$ ipython --no-banner

In [1]: import numpy as np

In [2]: from numpy import linalg as LA

In [3]: np.set_printoptions(suppress=True, linewidth=140)

In [4]: J = np.loadtxt("run16.csv", delimiter=",")

In [5]: print(J)
[[-6.  0. -6. -7. -7.  4.  7.  3.  7.  9. -6.]
 [ 8. -5.  5.  0. -8.  0.  0.  2. -4. -6.  2.]
 [-9.  4.  8.  8. -1.  0.  3. -9.  8.  7. -2.]
 [-8. -9.  8. -1. -1.  9. -5.  8. -2.  4. -1.]
 [ 4.  9. -1. -4. -2. -2.  4.  5.  9.  9. -6.]
 [-1.  7. -1.  0. -9.  2. -9.  6. -3. -6.  5.]
 [-6. -8. -9.  7. -6.  1. -6.  1.  9. -4.  5.]
 [-7.  3.  1.  5.  6. -4.  6. -9. -7. -3. -3.]
 [-3.  1. -2.  4.  6. -2.  8.  2. -8. -5.  3.]
 [ 9. -2.  9.  7. -5.  1.  4. -1.  7.  4.  2.]
 [ 4. -5.  4.  5. -4. -7. -1.  0.  1. -6. -1.]]

In [6]: Q, R = LA.qr(J)

In [7]: print(np.round(np.abs(np.diag(R)), 2))
[21.28 18.83 18.73 15.37 17.83  8.34 15.8  11.03 16.87  1.24  1.44]

In [8]: print(Q.shape, R.shape)
(11, 11) (11, 11)

In [9]: print(np.trace(Q @ Q.T))
11.0

In [10]: print(np.round(Q @ R, 2) + 0)
[[-6.  0. -6. -7. -7.  4.  7.  3.  7.  9. -6.]
 [ 8. -5.  5.  0. -8.  0.  0.  2. -4. -6.  2.]
 [-9.  4.  8.  8. -1.  0.  3. -9.  8.  7. -2.]
 [-8. -9.  8. -1. -1.  9. -5.  8. -2.  4. -1.]
 [ 4.  9. -1. -4. -2. -2.  4.  5.  9.  9. -6.]
 [-1.  7. -1.  0. -9.  2. -9.  6. -3. -6.  5.]
 [-6. -8. -9.  7. -6.  1. -6.  1.  9. -4.  5.]
 [-7.  3.  1.  5.  6. -4.  6. -9. -7. -3. -3.]
 [-3.  1. -2.  4.  6. -2.  8.  2. -8. -5.  3.]
 [ 9. -2.  9.  7. -5.  1.  4. -1.  7.  4.  2.]
 [ 4. -5.  4.  5. -4. -7. -1.  0.  1. -6. -1.]]

In [11]: W1 = np.array([[1, 0, 0],
    ...:     [1, 1, 1],
    ...:     [3, 0, 0],
    ...:     [1, 0, 2],
    ...:     [3, 1, 2],
    ...:     [3, 0, 3],
    ...:     [3, 3, 1],
    ...:     [0, 3, 0],
    ...:     [0, 1, 2],
    ...:     [1, 3, 2],
    ...:     [3, 3, 2]])

In [12]: beta = np.array([0, 0, -2])

In [13]: hid = np.maximum(J @ W1 + beta, 0)

In [14]: print(LA.matrix_rank(hid))
3

In [15]: print(hid)
[[ 0. 39.  9.]
 [ 0.  0.  0.]
 [34.  8. 45.]
 [16.  6.  9.]
 [ 0. 52. 17.]
 [ 0.  0.  0.]
 [ 0.  0.  9.]
 [16.  0.  0.]
 [36. 23.  1.]
 [51. 27. 33.]
 [ 0.  0.  0.]]

In [16]: C = np.array([[2, 0, 3], [-4, -5, -2], [1, -4, -3]])

In [17]: print((hid @ C).round(6).argmax(axis=1))
[2 0 0 0 2 0 0 2 2 0 0]

In [18]: rng = np.random.default_rng(793)

In [19]: idx = rng.permutation(3)

In [20]: M2 = hid[:, idx] * rng.choice([-1, 1], 3)

In [21]: print(M2)
[[-39.   0.  -9.]
 [ -0.   0.  -0.]
 [ -8.  34. -45.]
 [ -6.  16.  -9.]
 [-52.   0. -17.]
 [ -0.   0.  -0.]
 [ -0.   0.  -9.]
 [ -0.  16.  -0.]
 [-23.  36.  -1.]
 [-27.  51. -33.]
 [ -0.   0.  -0.]]

In [22]: U, _, VT = LA.svd(hid.T @ M2)

In [23]: print(idx)
[1 0 2]

In [24]: print(np.round(U @ VT, 2) + 0)
[[ 0.  1.  0.]
 [-1.  0.  0.]
 [ 0.  0. -1.]]

In [25]: Q, R = LA.qr(M2)

In [26]: print(np.round(Q @ R, 2) + 0)
[[-39.   0.  -9.]
 [  0.   0.   0.]
 [ -8.  34. -45.]
 [ -6.  16.  -9.]
 [-52.   0. -17.]
 [  0.   0.   0.]
 [  0.   0.  -9.]
 [  0.  16.   0.]
 [-23.  36.  -1.]
 [-27.  51. -33.]
 [  0.   0.   0.]]

In [27]: print(np.round(np.abs(np.diag(R)), 2))
[74.72 66.18 36.79]

In [28]: print(np.allclose(R.T @ R, M2.T @ M2))
True

In [29]: print(np.round(Q.T @ Q, 2) + 0)
[[1. 0. 0.]
 [0. 1. 0.]
 [0. 0. 1.]]
